>>> import numpy as np
>>> import numpy.linalg as la
>>> np.set_printoptions(suppress=True, linewidth=140)
>>> mat = np.loadtxt("a.csv", delimiter=",")
>>> mat
array([[  5.,   6.,   7.,   8.,   9.,  10.,  11.,  12.,  13.,  14.],
       [ 15.,  16.,  17.,  18.,  19.,  20.,  21.,  22.,  23.,  24.],
       [ 25.,  26.,  27.,  28.,  29.,  30.,  31.,  32.,  33.,  34.],
       [ 35.,  36.,  37.,  38.,  39.,  40.,  41.,  42.,  43.,  44.],
       [ 45.,  46.,  47.,  48.,  49.,  50.,  51.,  52.,  53.,  54.],
       [ 55.,  56.,  57.,  58.,  59.,  60.,  61.,  62.,  63.,  64.],
       [ 65.,  66.,  67.,  68.,  69.,  70.,  71.,  72.,  73.,  74.],
       [ 75.,  76.,  77.,  78.,  79.,  80.,  81.,  82.,  83.,  84.],
       [ 85.,  86.,  87.,  88.,  89.,  90.,  91.,  92.,  93.,  94.],
       [ 95.,  96.,  97.,  98.,  99., 100., 101., 102., 103., 104.],
       [105., 106., 107., 108., 109., 110., 111., 112., 113., 114.],
       [115., 116., 117., 118., 119., 120., 121., 122., 123., 124.],
       [125., 126., 127., 128., 129., 130., 131., 132., 133., 134.]])
>>> vec = np.array([2, 0, 1, 1, 1, 2, 2, 2, 1, 1])
>>> h = np.maximum(mat @ vec, 0)
>>> np.maximum(mat @ (3 * vec), 0)
array([ 381.,  771., 1161., 1551., 1941., 2331., 2721., 3111., 3501., 3891., 4281., 4671., 5061.])
>>> np.maximum(mat @ vec, 0) - np.maximum(-mat @ vec, 0)
array([ 127.,  257.,  387.,  517.,  647.,  777.,  907., 1037., 1167., 1297., 1427., 1557., 1687.])
>>> W0 = np.loadtxt("arr.csv", delimiter=",")
>>> W0
array([[-0.113, -0.44 , -0.703,  0.278, -0.439, -0.309, -0.203, -0.738,  0.05 ,  0.412,  0.005,  0.197],
       [ 0.67 ,  0.093, -0.035,  0.522, -0.428, -0.674, -0.125, -0.599,  0.92 ,  0.465,  0.274,  0.543],
       [ 0.044,  0.641, -0.079,  1.116,  0.178, -0.483,  0.52 , -0.285, -0.366,  0.01 ,  0.153,  0.231],
       [ 0.249,  0.442, -0.484, -1.803, -0.021,  0.749, -1.052, -0.013, -0.447,  0.013, -0.607, -0.659],
       [-0.066, -0.828,  0.24 , -0.063, -0.356,  0.163,  0.203,  1.311, -0.257,  0.104,  0.183, -0.655]])
>>> blk = np.stack([W0, 4 * W0, W0[::-1]])
>>> la.matrix_rank(blk.reshape(3, -1))
np.int64(2)
>>> np.round(la.norm(blk, axis=(1, 2)), 3)
array([ 4.141, 16.564,  4.141])
>>> (blk @ W0.T).shape
(3, 5, 5)
>>> blk.shape
(3, 5, 12)
>>> rng = np.random.default_rng(506365)
>>> X = rng.normal(size=(34, 11)) + 20 * np.array([0, 3, 1, 1, -2, -1, -2, 0, -2, 2, -1])
>>> X.round(3)
array([[  2.685,  58.739,  20.099,  20.65 , -40.685, -20.53 , -38.538,  -0.369, -38.441,  39.566, -19.52 ],
       [  0.279,  61.408,  20.591,  20.846, -41.125, -20.954, -39.088,   0.992, -40.31 ,  39.063, -20.025],
       [  0.755,  61.861,  18.864,  19.824, -40.996, -19.95 , -40.487,   0.562, -40.395,  40.564, -21.209],
       [ -0.927,  59.54 ,  20.116,  20.168, -40.693, -19.606, -39.102,   0.887, -40.896,  42.112, -19.853],
       [  0.013,  60.029,  20.658,  19.78 , -38.203, -20.82 , -40.029,   0.332, -39.18 ,  39.067, -19.736],
       [  0.568,  60.749,  20.91 ,  20.165, -39.385, -20.128, -40.663,  -1.01 , -42.157,  39.982, -19.478],
       [ -2.101,  61.182,  21.169,  20.427, -38.358, -19.87 , -39.421,  -0.3  , -42.642,  40.482, -20.143],
       [  1.123,  59.851,  19.686,  18.798, -37.891, -18.696, -39.56 ,   0.637, -40.831,  40.46 , -20.813],
       [  0.72 ,  59.54 ,  17.42 ,  19.848, -41.059, -18.044, -38.628,   0.734, -39.614,  39.615, -20.832],
       [  0.435,  60.061,  19.749,  21.118, -39.576, -20.227, -41.25 ,   0.007, -39.472,  40.524, -19.966],
       [ -0.467,  61.085,  19.924,  19.251, -39.467, -21.774, -38.505,   0.263, -40.923,  37.997, -19.45 ],
       [ -0.893,  59.575,  20.764,  21.606, -40.841, -19.152, -38.264,  -0.284, -39.933,  40.733, -21.744],
       [ -0.056,  61.131,  20.164,  20.743, -37.699, -20.312, -40.945,   1.355, -40.455,  41.1  , -18.866],
       [  0.535,  61.087,  20.708,  19.763, -42.243, -22.408, -40.209,  -0.874, -37.893,  39.368, -20.536],
       [  1.637,  60.196,  19.32 ,  20.921, -38.622, -20.428, -40.731,   0.052, -40.53 ,  40.572, -20.323],
       [  0.896,  59.78 ,  21.733,  19.917, -38.645, -19.306, -39.16 ,  -0.134, -39.885,  40.079, -20.82 ],
       [  0.481,  59.99 ,  19.984,  20.616, -39.76 , -20.442, -41.13 ,   1.38 , -41.457,  38.754, -22.03 ],
       [  0.657,  59.224,  21.235,  18.888, -39.877, -19.597, -39.962,  -0.361, -41.183,  41.021, -19.316],
       [ -0.925,  60.207,  18.542,  19.424, -40.526, -20.561, -38.932,   1.402, -39.322,  41.488, -18.427],
       [ -0.719,  58.991,  18.947,  19.961, -39.891, -19.935, -39.909,  -0.482, -39.463,  38.218, -20.5  ],
       [  1.165,  61.256,  19.775,  19.711, -39.62 , -19.311, -38.45 ,   1.772, -41.356,  39.713, -20.186],
       [  0.064,  60.079,  21.783,  21.788, -40.943, -19.457, -39.184,  -0.747, -39.861,  40.144, -20.603],
       [  0.397,  58.582,  21.108,  19.276, -40.226, -19.348, -39.643,  -0.292, -40.495,  38.973, -19.275],
       [  2.071,  61.171,  17.875,  19.123, -40.327, -17.876, -42.23 ,  -0.405, -40.037,  40.078, -19.77 ],
       [  0.74 ,  59.785,  21.858,  19.509, -40.976, -18.206, -38.586,  -0.751, -39.983,  39.746, -20.643],
       [ -1.217,  61.207,  17.625,  20.167, -40.077, -18.499, -40.211,  -1.56 , -38.802,  41.97 , -20.542],
       [  0.892,  59.55 ,  20.51 ,  19.436, -40.477, -20.065, -41.112,   1.033, -40.928,  40.627, -20.226],
       [  0.374,  60.201,  20.969,  19.666, -39.359, -19.005, -41.398,  -1.07 , -40.212,  39.854, -20.232],
       [ -1.377,  60.092,  20.253,  19.015, -39.14 , -19.63 , -41.84 ,  -0.137, -37.328,  41.196, -22.727],
       [ -1.106,  61.41 ,  18.509,  19.004, -40.57 , -19.444, -39.325,  -0.499, -39.621,  39.559, -21.559],
       [  0.945,  58.531,  19.99 ,  20.019, -39.309, -20.278, -40.549,  -1.479, -38.808,  40.015, -20.37 ],
       [  1.229,  58.739,  19.338,  20.867, -42.558, -19.927, -41.395,  -0.66 , -40.599,  41.984, -19.998],
       [  0.237,  61.887,  20.95 ,  19.397, -39.269, -20.603, -39.516,  -0.338, -38.603,  39.076, -21.456],
       [ -1.544,  60.197,  20.667,  19.632, -38.48 , -21.331, -40.381,  -1.466, -39.058,  39.117, -20.242]])
>>> Y = np.c_[X[:, :9] @ np.array([[2, 3, 2, 4, -8, 9, 7, 1, -1],
...     [-3, 0, -7, 1, -4, 1, -2, 1, -9],
...     [-1, 6, 7, -2, -9, 1, 9, 9, -1],
...     [7, -3, 1, 0, 7, 3, 2, 4, 9],
...     [-2, 9, 8, 7, -3, -8, -5, -3, -2],
...     [-6, -6, 0, -4, -5, 9, 0, 6, 9],
...     [5, -3, 0, 4, 2, -9, -1, 9, 4],
...     [9, -2, 2, -8, -9, 1, -5, 5, 9],
...     [-1, 6, 8, 7, -8, 5, 2, -3, 2]]), np.array([5, -5, -4, -1, -4, 4, 2, 1, -1, 4, 4, 3, -5, 4, 1, -1, -1, -2, -5, -2, -4, 1, 4, -2, 1, -1, 5, 3, 3, 1, 5, 1, -5, 1])]
>>> Y.round(3)
array([[   0.593, -290.582, -878.204, -593.681,  165.705,  459.922,  290.426,   90.428, -703.331,    5.   ],
       [   3.436, -309.135, -913.812, -629.176,  176.259,  438.7  ,  265.291,  102.141, -720.313,   -5.   ],
       [ -19.455, -315.329, -929.655, -629.236,  175.378,  458.378,  252.851,   74.599, -733.182,   -4.   ],
       [  -7.017, -321.037, -908.595, -640.602,  190.481,  429.231,  252.146,   99.976, -698.819,   -1.   ],
       [ -18.911, -269.914, -874.186, -602.404,  161.421,  423.08 ,  256.538,   73.71 , -729.372,   -4.   ],
       [ -31.57 , -295.959, -911.93 , -623.656,  189.236,  435.363,  269.323,   83.013, -745.176,    4.   ],
       [ -27.155, -303.555, -912.461, -632.364,  203.969,  394.03 ,  241.732,   98.8  , -733.647,    2.   ],
       [ -28.688, -291.333, -888.619, -614.634,  154.975,  433.421,  247.094,   84.473, -716.944,    1.   ],
       [ -12.201, -337.397, -917.47 , -625.34 ,  184.684,  459.376,  243.456,   86.195, -682.785,   -1.   ],
       [ -17.442, -291.48 , -892.575, -615.179,  179.442,  455.545,  263.051,   67.276, -717.446,    4.   ],
       [  -9.012, -294.72 , -912.405, -612.392,  190.104,  396.532,  245.058,   82.238, -746.49 ,    4.   ],
       [  -7.383, -319.803, -898.613, -625.115,  196.987,  435.908,  268.711,  113.589, -687.757,    3.   ],
       [ -13.272, -281.433, -888.654, -619.869,  163.854,  429.398,  242.071,   76.387, -723.502,   -5.   ],
       [ -16.64 , -284.157, -904.651, -603.356,  172.69 ,  453.717,  287.479,   66.764, -754.827,    4.   ],
       [ -13.033, -288.047, -895.042, -607.585,  178.998,  446.12 ,  259.319,   67.965, -724.558,    1.   ],
       [ -23.856, -280.194, -873.131, -608.159,  151.96 ,  437.612,  275.426,  102.587, -715.482,   -1.   ],
       [  -4.278, -303.8  , -905.435, -640.367,  179.104,  444.522,  254.597,   80.527, -714.299,   -1.   ],
       [ -29.925, -295.087, -894.926, -626.605,  169.354,  439.068,  273.829,   90.681, -727.   ,   -2.   ],
       [  -3.352, -313.095, -910.05 , -624.207,  184.133,  423.04 ,  234.753,   76.656, -710.414,   -5.   ],
       [ -22.659, -303.851, -897.575, -613.298,  198.562,  432.446,  250.28 ,   65.505, -712.027,   -2.   ],
       [  -3.077, -314.034, -912.591, -631.199,  159.075,  434.849,  248.02 ,  109.116, -709.969,   -4.   ],
       [ -13.529, -306.345, -894.084, -621.791,  182.994,  452.845,  287.828,  112.626, -702.867,    1.   ],
       [ -24.934, -299.386, -888.597, -625.927,  172.179,  442.787,  275.383,   93.876, -711.132,    4.   ],
       [ -50.228, -312.319, -923.527, -623.023,  161.57 ,  496.271,  257.093,   52.358, -731.237,   -2.   ],
       [ -31.69 , -307.348, -893.676, -623.2  ,  158.192,  457.39 ,  288.607,  117.898, -708.053,    1.   ],
       [ -47.658, -317.156, -921.488, -605.432,  204.208,  448.835,  238.822,   55.226, -724.594,   -1.   ],
       [ -15.312, -300.773, -901.23 , -640.187,  163.786,  456.02 ,  267.076,   81.755, -719.062,    5.   ],
       [ -46.826, -287.198, -892.915, -618.251,  166.771,  457.814,  273.38 ,   74.706, -734.129,    3.   ],
       [ -47.229, -272.314, -874.636, -608.943,  153.227,  451.233,  254.056,   51.431, -730.214,    3.   ],
       [ -35.61 , -316.493, -926.033, -616.896,  191.388,  431.862,  239.454,   70.392, -733.938,    1.   ],
       [ -30.524, -277.636, -875.771, -593.735,  180.533,  448.471,  276.368,   59.807, -724.55 ,    5.   ],
       [ -14.659, -324.444, -919.058, -637.718,  202.493,  481.762,  283.184,   71.535, -708.345,    1.   ],
       [ -30.222, -273.982, -890.342, -597.116,  151.441,  434.19 ,  265.58 ,   80.927, -748.793,   -5.   ],
       [ -38.015, -268.13 , -883.399, -594.551,  189.973,  408.406,  256.063,   57.051, -752.059,    1.   ]])
>>> np.round(la.lstsq(X, Y[:, 0])[0], 3) + 0
array([ 2., -3., -1.,  7., -2., -6.,  5.,  9., -1.,  0.,  0.])
>>> la.matrix_rank(np.c_[X, Y])
np.int64(12)
